$ python -q
>>> import numpy as np
>>> np.set_printoptions(precision=1, suppress=True, linewidth=100)
>>> rnd = lambda a: np.round(a, 1) + 0
>>> arr = np.array([[-20, 28, -28, -45, 63, -63],
...     [-36, -8, -20, -81, -18, -45],
...     [4, -24, -24, 9, -54, -54],
...     [35, -49, 49, -25, 35, -35],
...     [63, 14, 35, -45, -10, -25],
...     [-7, 42, 42, 5, -30, -30]])
>>> Q, R = np.linalg.qr(arr)
>>> rnd(Q.T @ Q)
array([[1., 0., 0., 0., 0., 0.],
       [0., 1., 0., 0., 0., 0.],
       [0., 0., 1., 0., 0., 0.],
       [0., 0., 0., 1., 0., 0.],
       [0., 0., 0., 0., 1., 0.],
       [0., 0., 0., 0., 0., 1.]])
>>> out = arr[0, 0] * arr[1:] - np.outer(arr[1:, 0], arr[0])
>>> out
array([[    0,  1168,  -608,     0,  2628, -1368],
       [    0,   368,   592,     0,   828,  1332],
       [    0,     0,     0,  2075, -2905,  2905],
       [    0, -2044,  1064,  3735, -3769,  4469],
       [    0,  -644, -1036,  -415,  1041,   159]])
>>> rnd(arr[:, 0] / arr[0, 0])
array([ 1. ,  1.8, -0.2, -1.8, -3.2,  0.4])
>>> np.linalg.matrix_rank(out), np.linalg.matrix_rank(arr)
(np.int64(5), np.int64(6))
>>> rnd(np.linalg.norm(out) ** 2 / np.linalg.norm(out, 2) ** 2)
np.float64(1.1)
>>> rnd(np.linalg.norm(out[3] - out[1]))
np.float64(7138.9)
>>> rnd(np.linalg.norm(out[3], 1)), rnd(np.linalg.norm(out[3], np.inf))
(np.float64(15081.0), np.float64(4469.0))
>>> rnd(np.linalg.norm(out, "nuc"))
np.float64(15194.4)
>>> rnd(np.linalg.norm(out, axis=0))
array([   0. , 2468.3, 1710.4, 4292.8, 5596.4, 5664.1])
>>> rng = np.random.default_rng(5321)
>>> t = rng.uniform(0, 2 * np.pi, 18)
>>> Q, _ = np.linalg.qr(np.array([[0.9, 0.4],
...     [-0.9, -1.3],
...     [-1.9, 0.1],
...     [-0.9, 0.9],
...     [-0.8, 0.1],
...     [0.1, 0.1],
...     [0.4, 1.4],
...     [0.3, 1.5]]))
>>> mat = 5 * np.c_[np.cos(t), np.sin(t)] @ Q.T
>>> rnd(mat)
array([[ 1.6, -1.4, -3.7, -2. , -1.6,  0.2,  0.4,  0.2],
       [-0.1,  1.8, -1.6, -2.4, -0.8, -0.1, -2.4, -2.6],
       [-0.7,  2.4, -0.4, -1.8, -0.3, -0.2, -2.6, -2.9],
       [ 1.7, -1.9, -3.5, -1.5, -1.5,  0.2,  1. ,  0.8],
       [ 0.2, -2. ,  1.3,  2.3,  0.7,  0.1,  2.5,  2.7],
       [ 1. ,  0.1, -3.4, -2.7, -1.5,  0. , -1.1, -1.4],
       [-1.5,  0.8,  3.7,  2.4,  1.6, -0.1,  0.2,  0.5],
       [-0.8,  2.5,  0. , -1.6, -0.1, -0.2, -2.7, -2.8],
       [ 1.5, -0.9, -3.7, -2.3, -1.6,  0.1, -0.1, -0.4],
       [-1.7,  2.4,  3. ,  0.9,  1.2, -0.2, -1.6, -1.5],
       [-0.8,  2.5, -0.2, -1.7, -0.2, -0.2, -2.7, -2.9],
       [-1.5,  2.7,  1.9, -0.2,  0.7, -0.2, -2.3, -2.3],
       [ 0.7,  0.7, -2.9, -2.7, -1.3,  0. , -1.6, -1.9],
       [-0.8, -0.6,  3.1,  2.7,  1.4,  0. ,  1.5,  1.8],
       [ 0.8, -2.5,  0.2,  1.7,  0.2,  0.2,  2.7,  2.9],
       [-0.9,  2.6,  0.2, -1.5,  0. , -0.2, -2.7, -2.8],
       [ 1.7, -2.5, -2.7, -0.5, -1.1,  0.2,  1.9,  1.9],
       [-1.4,  2.8,  1.6, -0.5,  0.6, -0.2, -2.4, -2.5]])
>>> r0 = np.array([2, 6, 3])
>>> rnd(np.convolve(mat[17], r0))
array([ -2.8,  -3. ,  15.4,  16.7,   2.7,   1.4,  -4.6, -20.4, -22.4,  -7.5])
>>> rnd(np.cross(mat[17, :3], mat[4, :3]))
array([6.8, 2.2, 2.1])
>>> rnd(np.polyval(r0, mat[17]))
array([-1.5, 34.7, 17.4,  0.4,  7.1,  1.7,  0.3,  0.5])
>>> rnd(np.correlate(mat[17], mat[4], "full"))
array([ -3.9,   4. ,  10.9,   1.9,  -0.9,   6.2,   2.5, -17.5,  -8.5,  -0.3,  -8.8,  -8.3,   1.5,
         4.4,  -0.6])
